% python3 -q
>>> import numpy as np
>>> from numpy import linalg as LA
>>> np.set_printoptions(suppress=True, linewidth=160)
>>> m1 = np.array([[2.0, 1.0, 0.0, 0.0],
...     [0.0, 2.0, 1.0, 0.0],
...     [0.0, 0.0, 2.0, 1.0],
...     [0.0, 0.0, 0.0, 2.0]])
>>> # triangular
>>> print(np.round(LA.matrix_power(m1 - np.diag(np.diag(m1)), 4), 2))
[[0. 0. 0. 0.]
 [0. 0. 0. 0.]
 [0. 0. 0. 0.]
 [0. 0. 0. 0.]]
>>> print([int(LA.matrix_rank(LA.matrix_power(m1, p))) for p in range(1, 5)])
[4, 4, 4, 4]
>>> print(LA.matrix_rank(m1 - m1[0, 0] * np.eye(4)))
3
>>> print(np.prod(np.diag(m1)), round(LA.det(m1), 2))
16.0 16.0
>>> print(m1 @ m1)
[[4. 4. 1. 0.]
 [0. 4. 4. 1.]
 [0. 0. 4. 4.]
 [0. 0. 0. 4.]]
>>> M2 = LA.invert(m1)
Traceback (most recent call last):
  File "<python-input-10>", line 1, in <module>
    M2 = LA.invert(m1)
         ^^^^^^^^^
AttributeError: module 'numpy.linalg' has no attribute 'invert'
>>> M2 = LA.inv(m1)
>>> print((np.abs(M2) > 1e-9).astype(int))
[[1 1 1 1]
 [0 1 1 1]
 [0 0 1 1]
 [0 0 0 1]]
>>> print(np.round(LA.det(m1) * M2, 2))
[[ 8. -4.  2. -1.]
 [ 0.  8. -4.  2.]
 [ 0.  0.  8. -4.]
 [ 0.  0.  0.  8.]]
>>> print(np.allclose(M2, m1.T))
False
>>> arr = np.load("case19.npy")
>>> print(arr)
[[ 0 -6  6]
 [ 0 -4  4]
 [ 0 -4  4]
 [ 0  0  0]]
>>> left, sigma, Vt = LA.svd(arr)
>>> print(sigma.round(2) + 0)
[11.66  0.    0.  ]
>>> print(np.argmax(sigma[:-1] / (sigma[1:] + 1e-6)) + 1)
1
>>> M2 = left[:, :1] @ np.diag(sigma[:1]) @ Vt[:1]
>>> print(LA.matrix_rank(arr, rtol=0.05))
1
>>> print(np.round(np.abs(arr - M2).max(), 2))
0.0
>>> print(LA.matrix_rank(M2))
1
>>> print(round(LA.norm(arr - M2, 2), 2), round(float(sigma[1]), 2))
0.0 0.0
>>> X = np.loadtxt("run5.csv", delimiter=",")
>>> print(X.round(2))
[[-0.23 -0.53 -0.75]
 [ 0.7  -0.3   0.07]
 [-0.04  0.13 -0.43]
 [-0.08  0.75 -0.31]
 [ 0.66  0.23 -0.4 ]]
>>> C2 = X.T @ X
>>> print(np.round(LA.svd(X, compute_uv=False) ** 2, 2))
[1. 1. 1.]
>>> print((X @ X.T).shape)
(5, 5)
>>> print(np.round(np.diag(C2), 2))
[1. 1. 1.]
>>> print(np.trace(C2), (X ** 2).sum())
3.0 3.0
>>> print(np.allclose(C2, C2.T))
True
>>> print(np.round(LA.eigvalsh(C2)[::-1], 2))
[1. 1. 1.]
>>> print(np.unravel_index(np.abs(arr).argmax(), arr.shape))
(np.int64(0), np.int64(1))
>>> print(np.diff(arr, axis=0))
[[ 0  2 -2]
 [ 0  0  0]
 [ 0  4 -4]]
>>> np.zeros(4, 3)
Traceback (most recent call last):
  File "<python-input-36>", line 1, in <module>
    np.zeros(4, 3)
    ~~~~~~~~^^^^^^
TypeError: Cannot interpret '3' as a data type
>>> print(np.abs(arr).max())
6
>>> print(arr.shape)
(4, 3)
>>> print(arr.mean(axis=0))
[ 0.  -3.5  3.5]
>>> left, sigma, Vt = LA.svd(X, full_matrices=False)
>>> print(np.allclose(left * sigma @ Vt, X))
True
>>> print(sigma.round(2))
[1. 1. 1.]
>>> print(np.round(left.T @ left, 2) + 0)
[[1. 0. 0.]
 [0. 1. 0.]
 [0. 0. 1.]]
>>> print(np.round(left.T @ X @ Vt.T, 2) + 0)
[[1. 0. 0.]
 [0. 1. 0.]
 [0. 0. 1.]]
>>> print(np.round(sigma / sigma[0], 2))
[1. 1. 1.]
>>> print(np.round(np.cumsum(sigma ** 2) / np.sum(sigma ** 2), 2))
[0.33 0.67 1.  ]
>>> print(np.round(Vt @ Vt.T, 2) + 0)
[[1. 0. 0.]
 [0. 1. 0.]
 [0. 0. 1.]]
>>> hat = X @ LA.solve(X.T @ X, X.T)
>>> print(hat.round(2))
[[ 0.89 -0.06  0.26 -0.15  0.02]
 [-0.06  0.59 -0.1  -0.3   0.37]
 [ 0.26 -0.1   0.2   0.23  0.17]
 [-0.15 -0.3   0.23  0.66  0.24]
 [ 0.02  0.37  0.17  0.24  0.65]]
